% python3 -q
>>> import numpy as np
>>> np.set_printoptions(suppress=True, linewidth=140)
>>> f = np.array([2, 1, 3, 3, -2, 2])
>>> X = f[np.abs(np.subtract.outer(np.arange(6), np.arange(6)))]
>>> X
array([[ 2,  1,  3,  3, -2,  2],
       [ 1,  2,  1,  3,  3, -2],
       [ 3,  1,  2,  1,  3,  3],
       [ 3,  3,  1,  2,  1,  3],
       [-2,  3,  3,  1,  2,  1],
       [ 2, -2,  3,  3,  1,  2]])
>>> q, vecs = np.linalg.qr(X[:, :1])[0], np.linalg.qr(X[:, 1:])[0]
>>> sv = np.linalg.svd(q.T @ vecs, compute_uv=False)
>>> np.round(np.degrees(np.arccos(sv.clip(0, 1))), 4)
array([15.5444])
>>> sv.round(4)
array([0.9634])
>>> (sv > 0.9).sum()
np.int64(1)
>>> evals, vecs = np.linalg.eigh(X)
>>> evals.sum(), np.trace(X)
(np.float64(12.0), np.int64(12))
>>> np.round(vecs @ np.diag(evals) @ vecs.T, 4)
array([[ 2.,  1.,  3.,  3., -2.,  2.],
       [ 1.,  2.,  1.,  3.,  3., -2.],
       [ 3.,  1.,  2.,  1.,  3.,  3.],
       [ 3.,  3.,  1.,  2.,  1.,  3.],
       [-2.,  3.,  3.,  1.,  2.,  1.],
       [ 2., -2.,  3.,  3.,  1.,  2.]])
>>> np.round(np.linalg.eigvalsh(X + -1 * np.eye(6)), 4)
array([-5.0291, -5.0217, -0.3363,  2.3654,  4.615 ,  9.4066])
>>> np.round(np.linalg.eigvalsh(X @ X), 4)
array([  0.4406,  11.3257,  16.1737,  16.2337,  31.5288, 108.2975])
>>> q, _ = np.linalg.qr(np.array([[-0.3, -0.2, -0.8, 0.4, -1.0, -1.3, -0.1, 0.0],
...     [-0.7, 1.0, -1.3, -0.8, -0.9, 0.5, -0.5, -0.5],
...     [-0.6, -0.9, 2.2, -0.3, 0.1, -0.6, 0.3, -1.8],
...     [-0.7, -1.8, 0.1, -1.3, 2.2, -1.7, 0.2, -0.4],
...     [-1.0, 0.9, 0.5, -0.5, -0.3, 2.0, 0.5, -0.5],
...     [-1.3, -0.2, 0.0, 1.4, -2.3, -1.8, -1.6, 0.1],
...     [-0.9, 0.1, 0.7, 0.8, 0.5, 0.5, -0.5, 0.6],
...     [-2.0, 1.1, -0.9, -0.7, 1.9, -2.1, -0.2, -1.5]]))
>>> evals = np.array([1, -1, 0, -2, 1, -1, 2, -1])
>>> F = q @ np.diag(evals) @ q.T
>>> F.round(4)
array([[ 0.7877, -0.5128, -0.0637,  0.1506,  1.0824, -0.4174, -0.6247,  0.1889],
       [-0.5128,  0.2443,  0.1537,  0.0908, -0.2985,  1.0902, -0.1127, -0.2451],
       [-0.0637,  0.1537, -0.3802, -0.2449,  0.4551,  0.4625,  0.1235, -0.1282],
       [ 0.1506,  0.0908, -0.2449, -0.9086, -0.1659,  0.4762,  0.256 ,  0.3454],
       [ 1.0824, -0.2985,  0.4551, -0.1659,  0.0194,  0.3352, -0.0564,  0.1614],
       [-0.4174,  1.0902,  0.4625,  0.4762,  0.3352, -0.6511, -0.187 ,  0.3653],
       [-0.6247, -0.1127,  0.1235,  0.256 , -0.0564, -0.187 , -0.4121,  0.7917],
       [ 0.1889, -0.2451, -0.1282,  0.3454,  0.1614,  0.3653,  0.7917,  0.3006]])
>>> evals, vecs = np.linalg.eigh(F)
>>> x0 = np.array([1, -3, 1, -3, -2, 2, 0, 2])
>>> round(float(x0 @ F @ x0), 4)
-35.0183
>>> np.round(x0 @ F @ x0 / (x0 @ x0), 4), evals[0], np.round(evals[-1], 4)
(np.float64(-1.0943), np.float64(-2.0), np.float64(2.0))
>>> np.round(np.linalg.eigvalsh(F[1:, 1:]), 4)
array([-1.866 , -1.    , -1.    , -0.5204,  0.4633,  1.    ,  1.1353])
>>> round(np.abs(F).sum(axis=1).max(), 4), np.round(np.abs(evals).max(), 4)
(np.float64(3.9851), np.float64(2.0))
>>> np.abs(np.diag(np.linalg.qr(F)[1])) > 1e-9
array([ True,  True,  True,  True,  True,  True,  True, False])
>>> np.allclose(F[:-1].T @ np.linalg.lstsq(F[:-1].T, F[-1])[0], F[-1])
True
>>> np.linalg.lstsq(F[:-1].T, F[-1])[2]
np.int32(7)
>>> J = np.load("run11.npy")
>>> J
array([[4, 2, 0, 4, 0],
       [7, 5, 3, 7, 3],
       [5, 3, 1, 5, 1],
       [8, 6, 4, 8, 4],
       [6, 4, 2, 6, 2],
       [4, 2, 0, 4, 0],
       [8, 6, 4, 8, 4],
       [6, 4, 2, 6, 2]])
>>> r = np.linalg.matrix_rank(J)
>>> r
np.int64(2)
>>> N = np.linalg.svd(J)[2][r:].T
>>> [int(np.linalg.matrix_rank(J[:i])) for i in range(1, len(J) + 1)]
[1, 2, 2, 2, 2, 2, 2, 2]
>>> def softmax(z):
...     e = np.exp(z - z.max(axis=-1, keepdims=True))
...     return e / e.sum(axis=-1, keepdims=True)
... 
>>> np.round(softmax(10 * J[5]), 4) + 0
array([0.5, 0. , 0. , 0.5, 0. ])
>>> np.round(softmax(J[5]), 4)
array([0.4604, 0.0623, 0.0084, 0.4604, 0.0084])
>>> scores = J @ J.T / np.sqrt(5)
>>> np.round(softmax(scores), 4) + 0
array([[0.    , 0.0057, 0.    , 0.4971, 0.0001, 0.    , 0.4971, 0.0001],
       [0.    , 0.    , 0.    , 0.5   , 0.    , 0.    , 0.5   , 0.    ],
       [0.    , 0.0006, 0.    , 0.4997, 0.    , 0.    , 0.4997, 0.    ],
       [0.    , 0.    , 0.    , 0.5   , 0.    , 0.    , 0.5   , 0.    ],
       [0.    , 0.0001, 0.    , 0.5   , 0.    , 0.    , 0.5   , 0.    ],
       [0.    , 0.0057, 0.    , 0.4971, 0.0001, 0.    , 0.4971, 0.0001],
       [0.    , 0.    , 0.    , 0.5   , 0.    , 0.    , 0.5   , 0.    ],
       [0.    , 0.0001, 0.    , 0.5   , 0.    , 0.    , 0.5   , 0.    ]])
>>> np.round(softmax(scores)[5] @ J, 4)
array([7.9941, 5.9941, 3.9941, 7.9941, 3.9941])
